% ipython --no-banner

In [1]: import numpy as np

In [2]: from numpy import linalg as LA

In [3]: np.set_printoptions(precision=3, suppress=True, linewidth=100, sign=" ")

In [4]: K = np.load("run13.npy")

In [5]: K
Out[5]: 
array([[ 0.235,  0.   ,  0.176,  0.059,  0.176,  0.176,  0.176],
       [ 0.   ,  0.167,  0.167,  0.   ,  0.25 ,  0.167,  0.25 ],
       [ 0.091,  0.091,  0.091,  0.273,  0.091,  0.091,  0.273],
       [ 0.1  ,  0.   ,  0.2  ,  0.4  ,  0.1  ,  0.   ,  0.2  ],
       [ 0.   ,  0.   ,  0.222,  0.   ,  0.333,  0.111,  0.333],
       [ 0.   ,  0.231,  0.231,  0.154,  0.077,  0.308,  0.   ],
       [ 0.091,  0.091,  0.273,  0.273,  0.   ,  0.091,  0.182]])

In [6]: # rows sum to 1

In [7]: LA.norm(K, axis=0)
Out[7]: array([ 0.286,  0.312,  0.533,  0.58 ,  0.478,  0.427,  0.593])

In [8]: round(float(LA.norm(K, 1)), 3), round(float(LA.norm(K, np.inf)), 3)
Out[8]: (1.414, 1.0)

In [9]: print(LA.norm(K, axis=1).argmax())
4

In [10]: K.sum(axis=1)
Out[10]: array([ 1.,  1.,  1.,  1.,  1.,  1.,  1.])

In [11]: np.sort(np.abs(LA.eigvals(K)))[::-1]
Out[11]: array([ 1.   ,  0.35 ,  0.233,  0.162,  0.162,  0.142,  0.098])

In [12]: K @ np.ones(7)
Out[12]: array([ 1.,  1.,  1.,  1.,  1.,  1.,  1.])

In [13]: pr = np.eye(7)[4]

In [14]: for _ in range(3):
    ...:     pr = pr @ K
    ...:     print(pr.round(3))
    ...: 
[ 0.     0.     0.222  0.     0.333  0.111  0.333]
[ 0.051  0.076  0.211  0.169  0.14   0.122  0.232]
[ 0.069  0.081  0.197  0.21   0.12   0.115  0.208]
